In [1]: import numpy as np

In [2]: from numpy import linalg as LA

In [3]: np.set_printoptions(suppress=True, linewidth=120)

In [4]: def rd(a):
   ...:     return np.round(a, 1) + 0
   ...: 

In [5]: q, _ = LA.qr(np.array([[1.3, 0.5, -0.4], [-0.6, -0.7, -1.6], [-1.5, -0.8, 1.7]]))

In [6]: data = 2 * q

In [7]: rd(data)
Out[7]: 
array([[-1.3, -0.9,  1.3],
       [ 0.6, -1.8, -0.7],
       [ 1.4,  0. ,  1.4]])

In [8]: q = data.astype(float).copy()

In [9]: for j in range(3):
   ...:     q[:, j] -= q[:, :j] @ (q[:, :j].T @ q[:, j])
   ...:     q[:, j] /= LA.norm(q[:, j])
   ...: 

In [10]: rd(q.T @ q)
Out[10]: 
array([[1., 0., 0.],
       [0., 1., 0.],
       [0., 0., 1.]])

In [11]: rd(LA.norm(data, axis=0))
Out[11]: array([2., 2., 2.])

In [12]: rd(data @ data.T)
Out[12]: 
array([[4., 0., 0.],
       [0., 4., 0.],
       [0., 0., 4.]])

In [13]: u = np.array([-1, 0, 0])

In [14]: M2 = data + np.outer(u, np.eye(3)[0])

In [15]: rd(M2)
Out[15]: 
array([[-2.3, -0.9,  1.3],
       [ 0.6, -1.8, -0.7],
       [ 1.4,  0. ,  1.4]])

In [16]: LA.matrix_rank(LA.inv(M2) - LA.inv(data), tol=1e-8)
Out[16]: np.int64(1)

In [17]: rd(LA.det(M2) / LA.det(data)), rd(1 + LA.solve(data, u)[0])
Out[17]: (np.float64(1.3), np.float64(1.3))

In [18]: M2 = np.array([[2, 0, 0], [2, 0, 1], [1, 0, 0]])

In [19]: rd(np.einsum("ij,ij->i", data, data))
Out[19]: array([4., 4., 4.])

In [20]: rd(M2.T @ data.T)
Out[20]: 
array([[-3. , -3.1,  4.2],
       [ 0. ,  0. ,  0. ],
       [-0.9, -1.8,  0. ]])

In [21]: LA.matrix_rank(np.vstack([data, M2.T]))
Out[21]: np.int64(3)

In [22]: rd(np.einsum("ij->j", data))
Out[22]: array([ 0.8, -2.7,  2. ])

In [23]: LA.matrix_rank(data @ M2)
Out[23]: np.int64(2)

In [24]: E = np.array([[0, 1, -2, -1], [-1, 0, 0, -3], [2, 0, 0, 4], [1, 3, -4, 0]])

In [25]: E
Out[25]: 
array([[ 0,  1, -2, -1],
       [-1,  0,  0, -3],
       [ 2,  0,  0,  4],
       [ 1,  3, -4,  0]])

In [26]: u, r1 = E[1], E[3]

In [27]: u @ r1
Out[27]: np.int64(-1)

In [28]: pr = (u @ r1) / (u @ u) * u

In [29]: rd(LA.norm(u + r1) ** 2 + LA.norm(u - r1) ** 2)
Out[29]: np.float64(72.0)

In [30]: LA.matrix_rank(np.outer(u, r1))
Out[30]: np.int64(1)

In [31]: np.outer(u, r1)
Out[31]: 
array([[-1, -3,  4,  0],
       [ 0,  0,  0,  0],
       [ 0,  0,  0,  0],
       [-3, -9, 12,  0]])

In [32]: rd(pr)
Out[32]: array([0.1, 0. , 0. , 0.3])
